In [1]: import numpy as np

In [2]: np.set_printoptions(precision=2, suppress=True, linewidth=140)

In [3]: arr = np.load("layer10.npy")

In [4]: print(arr)
[[ 1 -1 -1 -2]
 [-1  1 -1 -1]
 [-1 -1  1 -1]
 [-2 -1 -1  1]]

In [5]: t3 = np.stack([arr, 5 * arr, arr[::-1]])

In [6]: print(np.linalg.matrix_rank(t3))
[4 4 4]

In [7]: print(np.einsum("bij,cij->bc", t3, t3))
[[ 22 110  -4]
 [110 550 -20]
 [ -4 -20  22]]

In [8]: print(t3.shape)
(3, 4, 4)

In [9]: print([round(float(np.linalg.det(arr[:i, :i])), 2) + 0 for i in range(1, 5)])
[1.0, 0.0, -4.0, -24.0]

In [10]: F = np.load("data.npy")

In [11]: print(F)
[[ 1.33 -0.2   0.59  1.47  1.07 -0.25  1.01]
 [-1.02  0.44  0.13 -0.77 -0.03  0.06 -0.98]
 [-0.84  0.22 -0.38 -1.04 -0.11 -0.28 -0.93]
 [-2.63 -0.11 -0.99 -2.39 -0.71  0.43 -1.73]
 [ 1.34  0.22  0.56  1.04  1.05 -0.73  0.24]
 [ 2.91  0.11  0.8   1.61  1.09  0.18  1.4 ]
 [-2.21  0.57 -1.81 -1.32 -0.86  0.43 -1.06]
 [ 2.78 -0.36  0.93  1.61  0.84 -0.12  1.15]
 [-2.23  0.93 -0.84 -2.06 -1.22  0.36 -1.35]
 [ 0.21  0.2  -0.16  0.07 -0.34 -0.16 -0.55]
 [-1.21  0.18 -0.54 -0.25 -0.52  0.59 -0.56]
 [-1.47  0.3  -0.38 -0.69  0.08  0.46 -0.68]
 [-1.58  0.47 -0.62 -1.36 -0.39  0.6  -0.45]
 [ 0.06  0.09  0.07  0.26  0.26  0.05  0.12]
 [-2.62 -0.07 -1.06 -1.18 -0.9   0.52 -1.08]
 [-1.38  0.45 -0.79 -0.77 -0.18  0.01 -0.64]
 [ 2.65 -0.65  1.73  2.11  1.19 -0.44  1.03]
 [ 2.23 -0.21  0.31  0.66  0.54 -0.56  0.95]
 [ 0.19 -0.01  0.35  0.29  0.24  0.04 -0.35]
 [-0.15  0.75 -0.23 -0.43  0.05  0.46  0.04]
 [-3.09  0.87 -1.18 -2.34 -0.7   0.75 -1.19]
 [ 1.55  0.08  1.    0.82  0.13 -0.62  0.85]
 [ 1.4  -0.27  0.76  1.28  0.44  0.17  0.68]
 [-1.34  0.36 -0.34 -0.41 -0.28  0.53 -1.04]
 [-1.71  0.5  -0.48 -0.03 -0.5   0.43 -0.6 ]
 [-3.12 -0.09 -1.38 -1.81 -0.54  0.52 -1.05]
 [ 1.27 -0.13  0.08  0.82  0.76  0.09  0.5 ]
 [-0.31  0.11  0.12  0.    0.12  0.31 -0.23]
 [-2.47  0.88 -1.02 -1.79 -1.02  0.22 -1.2 ]
 [-1.14  0.13 -0.71 -0.71 -0.51  0.09 -0.15]
 [ 0.02  0.33 -0.3   0.29  0.17 -0.29 -0.51]
 [ 2.65 -0.53  1.29  1.55  0.83 -0.46  1.27]
 [ 1.31 -0.34  0.86  0.86  0.86  0.17  1.26]
 [ 0.08 -0.19  0.18 -0.32  0.26  0.46  0.05]
 [-0.03  0.32 -0.05  0.25  0.21  0.05  0.19]
 [-0.18  0.27  0.13 -0.07  0.33 -0.06  0.46]]

In [12]: other = np.c_[F[:, :3] @ np.array([[1, 3, 0], [1, 2, 3], [3, 2, 3]]), np.array([5, -8, -1, 6, -8, 9, -2, 4, -5, 9, 2, 0, 9, -2, 2, 4, -8, -9, -1, 1, 3, 3, 5, -7, 0, -5, 6, 0, -2, 0, 4, -3, 0, 6, -6, 1])]

In [13]: print(other)
[[  2.9    4.77   1.17   5.  ]
 [ -0.19  -1.92   1.71  -8.  ]
 [ -1.76  -2.84  -0.48  -1.  ]
 [ -5.71 -10.09  -3.3    6.  ]
 [  3.24   5.58   2.34  -8.  ]
 [  5.42  10.55   2.73   9.  ]
 [ -7.07  -9.11  -3.72  -2.  ]
 [  5.21   9.48   1.71   4.  ]
 [ -3.82  -6.51   0.27  -5.  ]
 [ -0.07   0.71   0.12   9.  ]
 [ -2.65  -4.35  -1.08   2.  ]
 [ -2.31  -4.57  -0.24   0.  ]
 [ -2.97  -5.04  -0.45   9.  ]
 [  0.36   0.5    0.48  -2.  ]
 [ -5.87 -10.12  -3.39   2.  ]
 [ -3.3   -4.82  -1.02   4.  ]
 [  7.19  10.11   3.24  -8.  ]
 [  2.95   6.89   0.3   -9.  ]
 [  1.23   1.25   1.02  -1.  ]
 [ -0.09   0.59   1.56   1.  ]
 [ -5.76  -9.89  -0.93   3.  ]
 [  4.63   6.81   3.24   3.  ]
 [  3.41   5.18   1.47   5.  ]
 [ -2.    -3.98   0.06  -7.  ]
 [ -2.65  -5.09   0.06   0.  ]
 [ -7.35 -12.3   -4.41  -5.  ]
 [  1.38   3.71  -0.15   6.  ]
 [  0.16  -0.47   0.69   0.  ]
 [ -4.65  -7.69  -0.42  -2.  ]
 [ -3.14  -4.58  -1.74   0.  ]
 [ -0.55   0.12   0.09   4.  ]
 [  5.99   9.47   2.28  -3.  ]
 [  3.55   4.97   1.56   0.  ]
 [  0.43   0.22  -0.03   6.  ]
 [  0.14   0.45   0.81  -6.  ]
 [  0.48   0.26   1.2    1.  ]]

In [14]: print(np.linalg.norm(np.linalg.qr(F)[0].T @ other, axis=0) ** 2 / ((other ** 2).sum(axis=0) + 1e-12))
[1.   1.   1.   0.21]

In [15]: print(np.round(np.linalg.norm(other - F @ np.linalg.lstsq(F, other)[0], axis=0), 2) + 0)
[ 0.    0.    0.   26.81]

In [16]: data = np.array([[0, 0, 0, 0, 1],
    ...:     [0, 0, 0, 1, 0],
    ...:     [1, 0, 0, 0, 0],
    ...:     [0, 0, 1, 0, 0],
    ...:     [0, 1, 0, 0, 0]])

In [17]: Q, V = np.linalg.qr(data[:, :4])[0], np.linalg.qr(data[:, 4:])[0]

In [18]: sigma = np.linalg.svd(Q.T @ V, compute_uv=False)

In [19]: print(np.degrees(np.arccos(sigma.clip(0, 1))))
[90.]

In [20]: print(np.round(np.poly(data), 2) + 0)
[ 1.  0.  0.  0.  0. -1.]

In [21]: print(round(np.linalg.det(2 * data), 2), round(np.linalg.det(data), 2))
32.0 1.0

In [22]: print(np.round(np.linalg.det(data.T), 2))
1.0

In [23]: print(round(float(np.linalg.eigvals(data).sum().real), 2))
-0.0

In [24]: x = np.array([1, 2, 0, 1, 2])

In [25]: print([p for p in range(1, 25) if np.allclose(np.linalg.matrix_power(data, p), np.eye(5))])
[5, 10, 15, 20]

In [26]: print(data.T @ (data @ x))
[1 2 0 1 2]

In [27]: Q = data.astype(float).copy()

In [28]: for j in range(5):
    ...:     Q[:, j] -= Q[:, :j] @ (Q[:, :j].T @ Q[:, j])
    ...:     Q[:, j] /= np.linalg.norm(Q[:, j])
    ...: 

In [29]: print(Q.T @ data)
[[1. 0. 0. 0. 0.]
 [0. 1. 0. 0. 0.]
 [0. 0. 1. 0. 0.]
 [0. 0. 0. 1. 0.]
 [0. 0. 0. 0. 1.]]

In [30]: m1 = np.loadtxt("out12.csv", delimiter=",")

In [31]: print(m1)
[[ 1. -1.  1. -1.  1. -1.  1. -1.]
 [ 1.  1. -1. -1. -1. -1.  1.  1.]
 [ 1.  1. -1. -1.  1.  1. -1. -1.]
 [ 1. -1. -1.  1.  1. -1. -1.  1.]
 [ 1. -1.  1. -1. -1.  1. -1.  1.]]

In [32]: t = np.radians(36)

In [33]: Rm = np.eye(8)

In [34]: Rm[5, 5] = Rm[0, 0] = np.cos(t)

In [35]: Rm[5, 0], Rm[0, 5] = -np.sin(t), np.sin(t)

In [36]: print(Rm)
[[ 0.81  0.    0.    0.    0.    0.59  0.    0.  ]
 [ 0.    1.    0.    0.    0.    0.    0.    0.  ]
 [ 0.    0.    1.    0.    0.    0.    0.    0.  ]
 [ 0.    0.    0.    1.    0.    0.    0.    0.  ]
 [ 0.    0.    0.    0.    1.    0.    0.    0.  ]
 [-0.59  0.    0.    0.    0.    0.81  0.    0.  ]
 [ 0.    0.    0.    0.    0.    0.    1.    0.  ]
 [ 0.    0.    0.    0.    0.    0.    0.    1.  ]]

In [37]: other = m1 @ Rm.T

In [38]: print(np.abs(other - m1).max(axis=0))
[0.78 0.   0.   0.   0.   0.78 0.   0.  ]

In [39]: print(other)
[[ 0.22 -1.    1.   -1.    1.   -1.4   1.   -1.  ]
 [ 0.22  1.   -1.   -1.   -1.   -1.4   1.    1.  ]
 [ 1.4   1.   -1.   -1.    1.    0.22 -1.   -1.  ]
 [ 0.22 -1.   -1.    1.    1.   -1.4  -1.    1.  ]
 [ 1.4  -1.    1.   -1.   -1.    0.22 -1.    1.  ]]

In [40]: print(np.allclose(m1 @ m1.T, other @ other.T))
True

In [41]: other = np.array([[-3, -3, -3],
    ...:     [0, -3, 1],
    ...:     [1, 3, 0],
    ...:     [-1, 3, 3],
    ...:     [-3, 0, -1],
    ...:     [-3, 3, -2],
    ...:     [-1, -3, 1],
    ...:     [-2, 1, 3]])

In [42]: print(np.linalg.matrix_rank(np.vstack([m1, other.T])))
8

In [43]: print(np.einsum("ij->j", m1))
[ 5. -1. -1. -3.  1. -1. -1.  1.]

In [44]: print(np.vstack([m1, other.T]).shape)
(8, 8)

In [45]: print(np.einsum("ik,kj->ij", m1, other))
[[  0.  -7.  -8.]
 [  0. -17.   2.]
 [ -6.  -7. -12.]
 [ -6.   1.   2.]
 [ -2.   7.  -6.]]

In [46]: print(np.einsum("ik,kj->ji", m1, other))
[[  0.   0.  -6.  -6.  -2.]
 [ -7. -17.  -7.   1.   7.]
 [ -8.   2. -12.   2.  -6.]]

In [47]: print(other.T @ m1.T)
[[  0.   0.  -6.  -6.  -2.]
 [ -7. -17.  -7.   1.   7.]
 [ -8.   2. -12.   2.  -6.]]

In [48]: other @ m1
---------------------------------------------------------------------------
ValueError                                Traceback (most recent call last)
Cell In[48], line 1
----> 1 other @ m1

ValueError: matmul: Input operand 1 has a mismatch in its core dimension 0, with gufunc signature (n?,k),(k,m?)->(n?,m?) (size 5 is different from 3)
